% python3 -q
>>> import numpy as np
>>> import numpy.linalg as la
>>> np.set_printoptions(precision=1, suppress=True, linewidth=200)
>>> A = np.load("run14.npy")
>>> A
array([[12, -1, -1,  1, -1, -3, -1,  2, -1, -2],
       [ 2, 23,  3,  1,  3,  2, -2,  3, -2,  1],
       [ 3, -2, 23,  1, -1, -1,  3, -2,  1,  2],
       [-2,  1,  3, 21,  2, -3,  2,  1,  3,  2],
       [ 1,  2, -3,  2, 20, -2, -1,  2, -3,  1],
       [-2,  3, -1, -3,  3, 18,  3,  3,  0,  3],
       [ 0, -2,  3,  2,  3,  2, 19, -1, -3, -2],
       [-2, -3, -1,  2, -3,  3, -2, -1,  1,  3],
       [-3, -3, -2,  0,  2,  2, -3, -3, -3,  0],
       [ 1,  0,  3,  3, -2, -3,  2,  1,  0, 19]])
>>> rng = np.random.default_rng(3)
>>> lab = rng.permutation(10)
>>> Y = A[:, lab] * rng.choice([-1, 1], 10)
>>> Y
array([[  2,  -1, -12,   1,   1,  -1,   2,   3,  -1,   1],
       [ -1,  -2,  -2,  -3, -23,   3,   3,  -2,  -1,   2],
       [ -2,   3,  -3, -23,   2,  -1,  -2,   1,  -1,  -1],
       [ -2,   2,   2,  -3,  -1,   2,   1,   3, -21,  -3],
       [ -1,  -1,  -1,   3,  -2,  20,   2,   2,  -2,   3],
       [ -3,   3,   2,   1,  -3,   3,   3, -18,   3,   0],
       [  2,  19,   0,  -3,   2,   3,  -1,  -2,  -2,   3],
       [ -3,  -2,   2,   1,   3,  -3,  -1,  -3,  -2,  -1],
       [  0,  -3,   3,   2,   3,   2,  -3,  -2,   0,   3],
       [-19,   2,  -1,  -3,   0,  -2,   1,   3,  -3,   0]])
>>> left, _, Vt = la.svd(A.T @ Y)
>>> np.round(left @ Vt, 1) + 0
array([[ 0.,  0., -1.,  0.,  0.,  0.,  0.,  0.,  0.,  0.],
       [ 0.,  0.,  0.,  0., -1.,  0.,  0.,  0.,  0.,  0.],
       [ 0.,  0.,  0., -1.,  0.,  0.,  0.,  0.,  0.,  0.],
       [ 0.,  0.,  0.,  0.,  0.,  0.,  0.,  0., -1.,  0.],
       [ 0.,  0.,  0.,  0.,  0.,  1.,  0.,  0.,  0.,  0.],
       [ 0.,  0.,  0.,  0.,  0.,  0.,  0., -1.,  0.,  0.],
       [ 0.,  1.,  0.,  0.,  0.,  0.,  0.,  0.,  0.,  0.],
       [ 0.,  0.,  0.,  0.,  0.,  0.,  1.,  0.,  0.,  0.],
       [ 0.,  0.,  0.,  0.,  0.,  0.,  0.,  0.,  0., -1.],
       [-1.,  0.,  0.,  0.,  0.,  0.,  0.,  0.,  0.,  0.]])
>>> lab
array([9, 6, 0, 2, 1, 4, 7, 5, 3, 8])
>>> f = np.array([-1, -3, 2])
>>> np.cross(A[5, :3], A[7, :3])
array([-6,  0, 12])
>>> np.polyval(f, A[5])
array([   4,  -16,    4,    2,  -16, -376,  -16,  -16,    2,  -16])
>>> la.norm(A, axis=1).argmax()
np.int64(1)
>>> round(float(la.norm(A, 2)), 1)
28.0
>>> round(float(la.norm(A[0], 1)), 1), np.round(la.norm(A[0], np.inf), 1)
(25.0, np.float64(12.0))
>>> round(la.norm(A, "nuc"), 1)
np.float64(166.6)
>>> round(la.norm(A) ** 2 / la.norm(A, 2) ** 2, 1)
np.float64(4.5)
>>> M = rng.normal(size=(16, 7))
>>> M = 10 * M / la.norm(M, axis=1, keepdims=True)
>>> M.round(1) + 0
array([[-2.4, -1.9, -4.5, -7.1, -2.6,  3.2, -1.6],
       [ 4.8, -1. ,  0.1,  7.8,  2.7, -2.5, -0.9],
       [ 2.2,  7.9, -1.1, -1. ,  4.1, -3.6, -1.2],
       [ 2.6,  1.7,  0.3,  2. , -8.3,  3. , -2.8],
       [-7.7,  1.3,  3.2, -2. , -5. ,  0.1, -0.2],
       [ 6.3,  3.3,  0.9,  4.9, -0.9, -4.1,  2.6],
       [ 2.1, -0.8, -2.8,  0.8, -8.8,  2.4,  1.7],
       [-5.3,  0.2, -3.1,  2.4, -6.5, -2.9,  2.3],
       [ 3.5, -6.6, -1.5,  1. , -1.9,  4.9, -3.6],
       [ 1.2, -3.5,  4.7, -0.1, -1.2, -5.7,  5.6],
       [ 3.7,  3.7,  5.5,  1.7, -3.1, -3.9, -3.9],
       [ 5.4, -5.8, -2.4, -1.3,  0.9,  2.3, -4.9],
       [-7.5,  0. ,  5.3,  3.3,  0.9, -1.4,  1.3],
       [-1.8,  6.2, -6. ,  1. , -0.8,  4.1,  1.7],
       [ 6.4,  3.8,  3.8, -5.1, -0.9, -1.5,  1.3],
       [-6.9,  3.5,  3.2, -3.9, -2.9, -2.4,  0.1]])
>>> Ac = M - M.mean(axis=0)
>>> vecs = la.svd(Ac)[2][:6]
>>> Y = Ac - Ac @ vecs.T @ vecs
>>> round(la.norm(Y) / la.norm(Ac), 1)
np.float64(0.2)
>>> np.round(np.cov(Ac @ vecs.T, rowvar=False), 1) + 0
array([[28.5,  0. ,  0. ,  0. ,  0. ,  0. ],
       [ 0. , 25.5,  0. ,  0. ,  0. ,  0. ],
       [ 0. ,  0. , 14.5,  0. ,  0. ,  0. ],
       [ 0. ,  0. ,  0. , 12.3,  0. ,  0. ],
       [ 0. ,  0. ,  0. ,  0. , 10.5,  0. ],
       [ 0. ,  0. ,  0. ,  0. ,  0. ,  6.7]])
>>> Y.std(axis=0)
array([0.1, 0.2, 0.6, 0.1, 0.3, 1.1, 0.7])
>>> w1 = np.array([[0, 3, 2, 0, 3, 2],
...     [1, 1, 0, 3, 2, 3],
...     [1, 3, 3, 0, 2, 0],
...     [0, 2, 0, 3, 1, 3],
...     [0, 2, 3, 3, 3, 1],
...     [1, 0, 3, 3, 1, 1],
...     [3, 1, 2, 0, 1, 3]])
>>> c = np.array([-1, 2, 2, -2, 3, -2])
>>> act = np.maximum(M @ w1 + c, 0)
>>> (act > 0).mean(axis=0)
array([0.6, 0.4, 0.5, 0.3, 0.5, 0.5])
>>> Z = np.array([[1, 3], [1, 2], [4, 4], [2, 3], [4, 2], [2, 0]])
>>> (act @ Z).round(6).argmax(axis=1)
array([0, 0, 0, 0, 1, 0, 1, 1, 0, 1, 0, 0, 1, 0, 0, 1])
>>> Y = np.c_[M[:, :5] @ np.array([[3, -2, -3, 0, -1],
...     [3, 2, -2, 1, 1],
...     [-3, 2, 0, -1, -2],
...     [1, -1, 0, 1, 2],
...     [0, 1, 2, 1, 2]]), np.array([2, 2, 3, 3, 3, 0, 2, 1, 4, 1, 2, 1, 3, 0, 2, 2])]
>>> Y
array([[ -6.4,  -3.6,   5.6,  -7.1, -10. ,   2. ],
       [ 18.9, -16.5,  -7. ,   9.4,  15. ,   2. ],
       [ 32.5,  14.2, -14.2,  12.1,  14. ,   3. ],
       [ 14.1, -11.5, -27.9,  -4.9, -14.1,   3. ],
       [-31. ,  21.5,  10.6,  -9. , -11.5,   3. ],
       [ 31.1, -10. , -27.3,   6.5,   3.4,   0. ],
       [ 13. , -20.8, -22.3,  -6. , -13.3,   2. ],
       [ -3.5,  -4.2,   2.3,  -0.8,   3.5,   1. ],
       [ -3.6, -26.2,  -1.1,  -5.9,  -8.8,   4. ],
       [-20.9,  -1.1,   1. ,  -9.4, -16.6,   1. ],
       [  7.1,   6.3, -24.5,  -3.3, -13.9,   2. ],
       [  4.7, -24.9,  -2.9,  -3.8,  -7.2,   1. ],
       [-35.2,  23.2,  24.5,  -1.1,   5.4,   3. ],
       [ 32.2,   2.2,  -8.6,  12.4,  20.5,   0. ],
       [ 14.1,   6.5, -28.4,  -6. , -22.1,   2. ],
       [-23.6,  28.2,   7.6,  -6.5,  -9.8,   2. ]])
>>> la.matrix_rank(Y)
np.int64(6)
>>> la.norm(la.qr(M)[0].T @ Y, axis=0) ** 2 / ((Y ** 2).sum(axis=0) + 1e-12)
array([1. , 1. , 1. , 1. , 1. , 0.4])
>>> np.round(la.norm(Y - M @ la.lstsq(M, Y)[0], axis=0), 1) + 0
array([0. , 0. , 0. , 0. , 0. , 6.8])
>>> m1 = np.load("w.npy")
>>> m1
array([[ -0.8,  -0.7,  -0.8,  -1.4,  -1.3,  -0.2,  -1.1,  -1.2,  -2. ,  -0.4,  -1. ,  -0.6],
       [  0.8,   0.9,   0.9,   1.9,   1.5,   0.4,   1.5,   1.7,   2.5,   0.5,   1.3,   1. ],
       [  3.3,   3.5,   3.6,   6.9,   5.8,   1.2,   6. ,   7.1,   9.6,   2.3,   4.7,   3.6],
       [  1.9,   1.8,   2. ,   3.8,   3.1,   0.6,   3.1,   3.8,   5.1,   1.3,   2.3,   1.9],
       [  1.8,   1.7,   1.6,   3.3,   3. ,   0.4,   2.9,   3.3,   4.5,   1.1,   2.2,   1.7],
       [  3.2,   3.2,   3.2,   6.4,   5.1,   1. ,   5.3,   6.2,   8.5,   2. ,   4.4,   3. ],
       [  1.1,   1.1,   1.2,   2.2,   1.7,   0.1,   1.7,   2.1,   2.7,   0.6,   1.3,   0.9],
       [  0.9,   0.9,   1. ,   1.8,   1.6,   0.3,   1.7,   1.8,   2.5,   0.6,   1.3,   1. ],
       [  1.2,   1.4,   1.4,   2.5,   1.8,   0.5,   2.1,   2.2,   3.4,   1. ,   1.6,   1.3],
       [ -2. ,  -2. ,  -1.9,  -4.1,  -3.2,  -0.7,  -3.5,  -4. ,  -5.2,  -1.4,  -2.6,  -2.1],
       [  1.4,   1.7,   1.5,   2.9,   2.4,   0.5,   2.4,   2.9,   3.9,   0.9,   1.9,   1.5],
       [  0.2,   0.2,   0.1,   0.4,   0.5,   0. ,   0.3,   0.6,   0.7,   0.2,   0.2,   0.3],
       [ -3.6,  -3.4,  -3.4,  -7.5,  -6. ,  -1.1,  -6.1,  -7. ,  -9.4,  -2.4,  -4.7,  -3.4],
       [  7.1,   7.1,   7.3,  14.2,  11.8,   2.4,  11.9,  14.4,  18.9,   4.6,   9.5,   7.2],
       [  1.6,   1.9,   1.5,   3.6,   2.7,   0.4,   3. ,   3.4,   4.5,   1.2,   2.3,   1.8],
       [  0.3,   0.5,   0.4,   0.6,   0.5,   0.2,   0.4,   0.7,   0.8,   0.3,   0.5,   0.2],
       [ -3.6,  -3.7,  -3.7,  -7.3,  -6.1,  -1.2,  -6.3,  -7.4,  -9.7,  -2.5,  -4.9,  -3.6],
       [ -1.7,  -1.6,  -1.6,  -3.1,  -2.7,  -0.6,  -2.6,  -2.9,  -4.3,  -1. ,  -2. ,  -1.4],
       [  6.2,   6.1,   6. ,  12.4,  10.2,   1.9,  10.2,  12.5,  16.4,   4.2,   8. ,   6. ],
       [  0.1,  -0.1,   0. ,   0.4,   0.4,   0. ,   0.3,   0.3,   0.6,   0.1,   0.2,   0.2],
       [ -2.1,  -2.1,  -2.1,  -4.3,  -3.6,  -0.8,  -3.5,  -4. ,  -5.6,  -1.4,  -2.9,  -2.1],
       [  0.3,   0.3,   0.3,   0.4,   0.6,   0.2,   0.4,   0.4,   0.7,   0.3,   0.3,   0.2],
       [ -2.2,  -2.4,  -2.2,  -4.4,  -3.7,  -0.8,  -3.6,  -4.3,  -6. ,  -1.5,  -3.1,  -2.3],
       [  3.6,   3.7,   3.7,   7.2,   6.1,   1.3,   6.1,   7.4,   9.8,   2.4,   4.8,   3.7],
       [  5.5,   5.5,   5.5,  10.8,   9. ,   1.6,   9. ,  10.9,  14.6,   3.6,   7.4,   5.4],
       [  6.5,   6.4,   6.5,  13.1,  10.8,   2.2,  10.9,  12.9,  17.4,   4.4,   8.8,   6.6],
       [  1.5,   1.6,   1.7,   3.4,   2.8,   0.5,   2.7,   3.3,   4.5,   1.2,   2.3,   1.7],
       [  0.4,   0.3,   0.5,   0.7,   0.4,   0.3,   0.5,   0.9,   0.9,   0.1,   0.3,   0.3],
       [ -3.5,  -3.6,  -3.5,  -7.2,  -6.1,  -1.2,  -5.9,  -7.1,  -9.7,  -2.4,  -4.8,  -3.6],
       [  0.9,   0.6,   0.5,   1.2,   1. ,   0.2,   1.2,   1.3,   1.7,   0.3,   0.7,   0.8],
       [  2.3,   2.5,   2.3,   4.5,   3.9,   0.7,   3.8,   4.7,   6.2,   1.5,   3. ,   2. ],
       [ -3.4,  -3.5,  -3.4,  -6.9,  -5.9,  -1.1,  -5.8,  -7. ,  -9.2,  -2.4,  -4.8,  -3.3],
       [ -5.6,  -5.5,  -5.5, -10.9,  -9.2,  -1.8,  -9.4, -11.1, -14.7,  -3.6,  -7.4,  -5.6],
       [ -0.1,   0. ,   0.2,  -0.1,   0.1,   0. ,   0. ,   0.2,   0.2,  -0.1,   0.2,  -0.1],
       [ -3.1,  -3. ,  -3.2,  -6.1,  -5.2,  -0.9,  -5. ,  -6.1,  -8.2,  -2. ,  -4.1,  -3. ],
       [ -4.2,  -4.4,  -4.3,  -8.5,  -7.2,  -1.5,  -7. ,  -8.6, -11.4,  -2.9,  -5.6,  -4.3],
       [ -1.6,  -1.7,  -1.8,  -3.7,  -3. ,  -0.7,  -2.9,  -3.6,  -4.6,  -1.3,  -2.4,  -1.8],
       [  0.3,   0.2,   0.1,   0.3,   0.2,   0. ,   0.2,   0.3,   0.2,  -0.2,   0.2,   0.1],
       [ -6.9,  -6.9,  -7.1, -14. , -11.5,  -2.2, -11.5, -13.9, -18.6,  -4.6,  -9.2,  -6.9],
       [  2.5,   2.6,   2.7,   5.2,   4.3,   1. ,   4.4,   5.2,   6.7,   1.6,   3.6,   2.7],
       [ -3. ,  -2.8,  -2.9,  -5.6,  -4.6,  -1. ,  -4.5,  -5.5,  -7.3,  -1.8,  -3.8,  -2.9]])
>>> left, sig, Vt = la.svd(m1)
>>> sig
array([105.6,   0.9,   0.8,   0.8,   0.7,   0.7,   0.6,   0.6,   0.6,   0.5,   0.4,   0.4])
>>> Y = left[:, :1] @ np.diag(sig[:1]) @ Vt[:1]
>>> la.matrix_rank(Y)
np.int64(1)
>>> np.round(np.abs(m1 - Y).max(), 1)
np.float64(0.4)
>>> round(la.norm(m1 - Y, 2), 1), np.round(sig[1], 1)
(np.float64(0.9), np.float64(0.9))
>>> np.round(la.norm(m1 - Y) / la.norm(m1), 1)
np.float64(0.0)
>>> np.round(m1[7] @ m1[17], 1)
np.float64(-39.6)
>>> round(la.norm(m1[7], 1), 1), np.round(la.norm(m1[7], np.inf), 1)
(np.float64(15.4), np.float64(2.5))
>>> round(la.norm(m1, 2), 1)
np.float64(105.6)
>>> np.round(la.norm(m1) ** 2 / la.norm(m1, 2) ** 2, 1)
np.float64(1.0)
>>> np.round(la.norm(m1, "nuc"), 1)
np.float64(112.6)
>>> la.norm(m1, axis=0)
array([20.3, 20.3, 20.4, 40.7, 33.8,  6.7, 33.9, 40.6, 54.2, 13.5, 27.1, 20.3])
>>> Y = m1 + rng.integers(-2, 3, (41, 1)) @ rng.integers(-2, 3, (1, 12))
>>> Y
array([[ -2.8,   1.3,   1.2,  -0.4,  -0.3,   0.8,  -0.1,  -0.2,  -3. ,  -0.4,  -2. ,  -2.6],
       [  0.8,   0.9,   0.9,   1.9,   1.5,   0.4,   1.5,   1.7,   2.5,   0.5,   1.3,   1. ],
       [  3.3,   3.5,   3.6,   6.9,   5.8,   1.2,   6. ,   7.1,   9.6,   2.3,   4.7,   3.6],
       [  5.9,  -2.2,  -2. ,   1.8,   1.1,  -1.4,   1.1,   1.8,   7.1,   1.3,   4.3,   5.9],
       [ -0.2,   3.7,   3.6,   4.3,   4. ,   1.4,   3.9,   4.3,   3.5,   1.1,   1.2,  -0.3],
       [  3.2,   3.2,   3.2,   6.4,   5.1,   1. ,   5.3,   6.2,   8.5,   2. ,   4.4,   3. ],
       [ -0.9,   3.1,   3.2,   3.2,   2.7,   1.1,   2.7,   3.1,   1.7,   0.6,   0.3,  -1.1],
       [  0.9,   0.9,   1. ,   1.8,   1.6,   0.3,   1.7,   1.8,   2.5,   0.6,   1.3,   1. ],
       [  1.2,   1.4,   1.4,   2.5,   1.8,   0.5,   2.1,   2.2,   3.4,   1. ,   1.6,   1.3],
       [ -2. ,  -2. ,  -1.9,  -4.1,  -3.2,  -0.7,  -3.5,  -4. ,  -5.2,  -1.4,  -2.6,  -2.1],
       [ -0.6,   3.7,   3.5,   3.9,   3.4,   1.5,   3.4,   3.9,   2.9,   0.9,   0.9,  -0.5],
       [  0.2,   0.2,   0.1,   0.4,   0.5,   0. ,   0.3,   0.6,   0.7,   0.2,   0.2,   0.3],
       [ -1.6,  -5.4,  -5.4,  -8.5,  -7. ,  -2.1,  -7.1,  -8. ,  -8.4,  -2.4,  -3.7,  -1.4],
       [  3.1,  11.1,  11.3,  16.2,  13.8,   4.4,  13.9,  16.4,  16.9,   4.6,   7.5,   3.2],
       [  1.6,   1.9,   1.5,   3.6,   2.7,   0.4,   3. ,   3.4,   4.5,   1.2,   2.3,   1.8],
       [  2.3,  -1.5,  -1.6,  -0.4,  -0.5,  -0.8,  -0.6,  -0.3,   1.8,   0.3,   1.5,   2.2],
       [ -7.6,   0.3,   0.3,  -5.3,  -4.1,   0.8,  -4.3,  -5.4, -11.7,  -2.5,  -6.9,  -7.6],
       [  0.3,  -3.6,  -3.6,  -4.1,  -3.7,  -1.6,  -3.6,  -3.9,  -3.3,  -1. ,  -1. ,   0.6],
       [  6.2,   6.1,   6. ,  12.4,  10.2,   1.9,  10.2,  12.5,  16.4,   4.2,   8. ,   6. ],
       [  4.1,  -4.1,  -4. ,  -1.6,  -1.6,  -2. ,  -1.7,  -1.7,   2.6,   0.1,   2.2,   4.2],
       [ -4.1,  -0.1,  -0.1,  -3.3,  -2.6,   0.2,  -2.5,  -3. ,  -6.6,  -1.4,  -3.9,  -4.1],
       [ -1.7,   2.3,   2.3,   1.4,   1.6,   1.2,   1.4,   1.4,  -0.3,   0.3,  -0.7,  -1.8],
       [ -0.2,  -4.4,  -4.2,  -5.4,  -4.7,  -1.8,  -4.6,  -5.3,  -5. ,  -1.5,  -2.1,  -0.3],
       [  7.6,  -0.3,  -0.3,   5.2,   4.1,  -0.7,   4.1,   5.4,  11.8,   2.4,   6.8,   7.7],
       [  1.5,   9.5,   9.5,  12.8,  11. ,   3.6,  11. ,  12.9,  12.6,   3.6,   5.4,   1.4],
       [  2.5,  10.4,  10.5,  15.1,  12.8,   4.2,  12.9,  14.9,  15.4,   4.4,   6.8,   2.6],
       [ -2.5,   5.6,   5.7,   5.4,   4.8,   2.5,   4.7,   5.3,   2.5,   1.2,   0.3,  -2.3],
       [ -1.6,   2.3,   2.5,   1.7,   1.4,   1.3,   1.5,   1.9,  -0.1,   0.1,  -0.7,  -1.7],
       [ -3.5,  -3.6,  -3.5,  -7.2,  -6.1,  -1.2,  -5.9,  -7.1,  -9.7,  -2.4,  -4.8,  -3.6],
       [  0.9,   0.6,   0.5,   1.2,   1. ,   0.2,   1.2,   1.3,   1.7,   0.3,   0.7,   0.8],
       [  2.3,   2.5,   2.3,   4.5,   3.9,   0.7,   3.8,   4.7,   6.2,   1.5,   3. ,   2. ],
       [  0.6,  -7.5,  -7.4,  -8.9,  -7.9,  -3.1,  -7.8,  -9. ,  -7.2,  -2.4,  -2.8,   0.7],
       [ -3.6,  -7.5,  -7.5, -11.9, -10.2,  -2.8, -10.4, -12.1, -13.7,  -3.6,  -6.4,  -3.6],
       [ -4.1,   4. ,   4.2,   1.9,   2.1,   2. ,   2. ,   2.2,  -1.8,  -0.1,  -1.8,  -4.1],
       [ -5.1,  -1. ,  -1.2,  -5.1,  -4.2,   0.1,  -4. ,  -5.1,  -9.2,  -2. ,  -5.1,  -5. ],
       [ -8.2,  -0.4,  -0.3,  -6.5,  -5.2,   0.5,  -5. ,  -6.6, -13.4,  -2.9,  -7.6,  -8.3],
       [ -5.6,   2.3,   2.2,  -1.7,  -1. ,   1.3,  -0.9,  -1.6,  -6.6,  -1.3,  -4.4,  -5.8],
       [  4.3,  -3.8,  -3.9,  -1.7,  -1.8,  -2. ,  -1.8,  -1.7,   2.2,  -0.2,   2.2,   4.1],
       [ -2.9, -10.9, -11.1, -16. , -13.5,  -4.2, -13.5, -15.9, -16.6,  -4.6,  -7.2,  -2.9],
       [  2.5,   2.6,   2.7,   5.2,   4.3,   1. ,   4.4,   5.2,   6.7,   1.6,   3.6,   2.7],
       [ -5. ,  -0.8,  -0.9,  -4.6,  -3.6,   0. ,  -3.5,  -4.5,  -8.3,  -1.8,  -4.8,  -4.9]])
>>> la.matrix_rank(Y - m1, tol=1e-8)
np.int64(1)
>>> np.round(la.svd(Y - m1, compute_uv=False), 1) + 0
array([40.1,  0. ,  0. ,  0. ,  0. ,  0. ,  0. ,  0. ,  0. ,  0. ,  0. ,  0. ])
